>>> import numpy as np
>>> from numpy import linalg as LA
>>> np.set_printoptions(precision=3, suppress=True, linewidth=160, sign=" ")
>>> rnd = lambda a: np.round(a, 3) + 0
>>> J = np.loadtxt("data.csv", delimiter=",")
>>> J
array([[ 0.,  0.,  0.,  2.,  2.,  1.,  1.],
       [ 1.,  2.,  2.,  1.,  0.,  0.,  2.],
       [ 1.,  1.,  0.,  1.,  1.,  1.,  2.],
       [ 0.,  2.,  1.,  2.,  2.,  1.,  1.],
       [ 0.,  2.,  1.,  2.,  2.,  1.,  1.]])
>>> r = LA.matrix_rank(J)
>>> r
np.int64(4)
>>> ns = LA.svd(J)[2][r:].T
>>> ns.shape
(7, 3)
>>> rnd(J @ ns)
array([[ 0.,  0.,  0.],
       [ 0.,  0.,  0.],
       [ 0.,  0.,  0.],
       [ 0.,  0.,  0.],
       [ 0.,  0.,  0.]])
>>> LA.matrix_rank(J.T @ J), LA.matrix_rank(J @ J.T)
(np.int64(4), np.int64(4))
>>> M2 = J / np.sqrt((J ** 2).mean(axis=1, keepdims=True))
>>> rnd(J - J.mean(axis=1, keepdims=True))
array([[-0.857, -0.857, -0.857,  1.143,  1.143,  0.143,  0.143],
       [-0.143,  0.857,  0.857, -0.143, -1.143, -1.143,  0.857],
       [ 0.   ,  0.   , -1.   ,  0.   ,  0.   ,  0.   ,  1.   ],
       [-1.286,  0.714, -0.286,  0.714,  0.714, -0.286, -0.286],
       [-1.286,  0.714, -0.286,  0.714,  0.714, -0.286, -0.286]])
>>> rnd(M2[1])
array([ 0.707,  1.414,  1.414,  0.707,  0.   ,  0.   ,  1.414])
>>> LA.matrix_rank(J - J.mean(axis=1, keepdims=True))
np.int64(4)
>>> LA.matrix_rank(M2) == LA.matrix_rank(J)
np.True_
>>> left, sig, Vt = LA.svd(J)
>>> rnd(sig)
array([ 7.126,  2.899,  1.767,  0.836,  0.   ])
>>> np.argmax(sig[:-1] / (sig[1:] + 1e-6)) + 1
np.int64(4)
>>> M2 = left[:, :4] @ np.diag(sig[:4]) @ Vt[:4]
>>> rnd(LA.norm(J - M2) / LA.norm(J))
np.float64(0.0)
>>> rnd(M2)
array([[ 0.,  0.,  0.,  2.,  2.,  1.,  1.],
       [ 1.,  2.,  2.,  1.,  0.,  0.,  2.],
       [ 1.,  1.,  0.,  1.,  1.,  1.,  2.],
       [ 0.,  2.,  1.,  2.,  2.,  1.,  1.],
       [ 0.,  2.,  1.,  2.,  2.,  1.,  1.]])
>>> rnd(LA.norm(J - M2, 2)), rnd(sig[4])
(np.float64(0.0), np.float64(0.0))
>>> rnd(np.abs(J - M2).max())
np.float64(0.0)
>>> np.allclose(J[:-1].T @ LA.lstsq(J[:-1].T, J[-1])[0], J[-1])
True
>>> LA.lstsq(J[:-1].T, J[-1])[2]
np.int32(4)
>>> def softmax(z):
...     e = np.exp(z - z.max(axis=-1, keepdims=True))
...     return e / e.sum(axis=-1, keepdims=True)
... 
>>> rnd(softmax(J[3]))
array([ 0.032,  0.236,  0.087,  0.236,  0.236,  0.087,  0.087])
>>> scores = J @ J.T / np.sqrt(7)
>>> rnd(softmax(scores + np.triu(np.full(scores.shape, -np.inf), 1)))
array([[ 1.   ,  0.   ,  0.   ,  0.   ,  0.   ],
       [ 0.022,  0.978,  0.   ,  0.   ,  0.   ],
       [ 0.218,  0.318,  0.464,  0.   ,  0.   ],
       [ 0.107,  0.107,  0.074,  0.711,  0.   ],
       [ 0.063,  0.063,  0.043,  0.416,  0.416]])
>>> feats = np.loadtxt("block10.csv", delimiter=",")
>>> feats
array([[ 0.1  , -0.16 , -0.1  , -0.2  , -0.12 ],
       [-0.16 ,  0.256,  0.16 ,  0.32 ,  0.192],
       [-0.1  ,  0.16 ,  0.1  ,  0.2  ,  0.12 ],
       [-0.2  ,  0.32 ,  0.2  ,  0.4  ,  0.24 ],
       [-0.12 ,  0.192,  0.12 ,  0.24 ,  0.144]])
>>> ang = np.radians(15)
>>> r_ = np.eye(5)
>>> r_[0, 0] = r_[2, 2] = np.cos(ang)
>>> r_[0, 2], r_[2, 0] = -np.sin(ang), np.sin(ang)
>>> rnd(r_)
array([[ 0.966,  0.   , -0.259,  0.   ,  0.   ],
       [ 0.   ,  1.   ,  0.   ,  0.   ,  0.   ],
       [ 0.259,  0.   ,  0.966,  0.   ,  0.   ],
       [ 0.   ,  0.   ,  0.   ,  1.   ,  0.   ],
       [ 0.   ,  0.   ,  0.   ,  0.   ,  1.   ]])
>>> M2 = feats @ r_.T
>>> rnd(np.abs(M2 - feats).max(axis=0))
array([ 0.045,  0.   ,  0.059,  0.   ,  0.   ])
>>> rnd(LA.svd(feats, compute_uv=False)), rnd(LA.svd(M2, compute_uv=False))
(array([ 1.,  0.,  0.,  0.,  0.]), array([ 1.,  0.,  0.,  0.,  0.]))
>>> rnd(LA.det(r_)), rnd(np.trace(r_))
(np.float64(1.0), np.float64(4.932))
>>> E = np.maximum(np.array([[6, -1],
...     [-1, -5],
...     [0, -5],
...     [9, 5],
...     [7, -3],
...     [6, -3],
...     [-6, 0],
...     [1, 9],
...     [9, 5],
...     [-8, -1],
...     [-1, -6],
...     [0, -4],
...     [-1, -6],
...     [-3, -5],
...     [-3, 6],
...     [3, -3],
...     [8, 4],
...     [4, -5],
...     [8, -2],
...     [-8, 6],
...     [7, 5]]) @ np.array([[2, 2, 1], [2, 0, 2]]) + np.array([0, 0, 0]), 0)
>>> E
array([[ 10,  12,   4],
       [  0,   0,   0],
       [  0,   0,   0],
       [ 28,  18,  19],
       [  8,  14,   1],
       [  6,  12,   0],
       [  0,   0,   0],
       [ 20,   2,  19],
       [ 28,  18,  19],
       [  0,   0,   0],
       [  0,   0,   0],
       [  0,   0,   0],
       [  0,   0,   0],
       [  0,   0,   0],
       [  6,   0,   9],
       [  0,   6,   0],
       [ 24,  16,  16],
       [  0,   8,   0],
       [ 12,  16,   4],
       [  0,   0,   4],
       [ 24,  14,  17]])
>>> dist = LA.norm(E[:, None] - E[None], axis=-1)
>>> np.unravel_index(dist.round(6).argmax(), dist.shape)
(np.int64(1), np.int64(3))
>>> np.flatnonzero(dist[5] < dist.mean() / 2)
array([  0,   4,   5,  17])
>>> rnd(dist[:5, :5])
array([[  0.   ,  16.125,  16.125,  24.187,   4.123],
       [ 16.125,   0.   ,   0.   ,  38.328,  16.155],
       [ 16.125,   0.   ,   0.   ,  38.328,  16.155],
       [ 24.187,  38.328,  38.328,   0.   ,  27.203],
       [  4.123,  16.155,  16.155,  27.203,   0.   ]])
>>> LA.matrix_rank(dist ** 2)
np.int64(5)
>>> dist[5].round(6).argsort(kind="stable")[:4]
array([  5,   4,   0,  17])
>>> dist.shape
(21, 21)
>>> rnd(dist[5])
array([  5.657,  13.416,  13.416,  29.682,   3.   ,   0.   ,  13.416,  25.632,  29.682,  13.416,  13.416,  13.416,  13.416,  13.416,  15.   ,   8.485,  24.413,
         7.211,   8.246,  14.   ,  24.839])
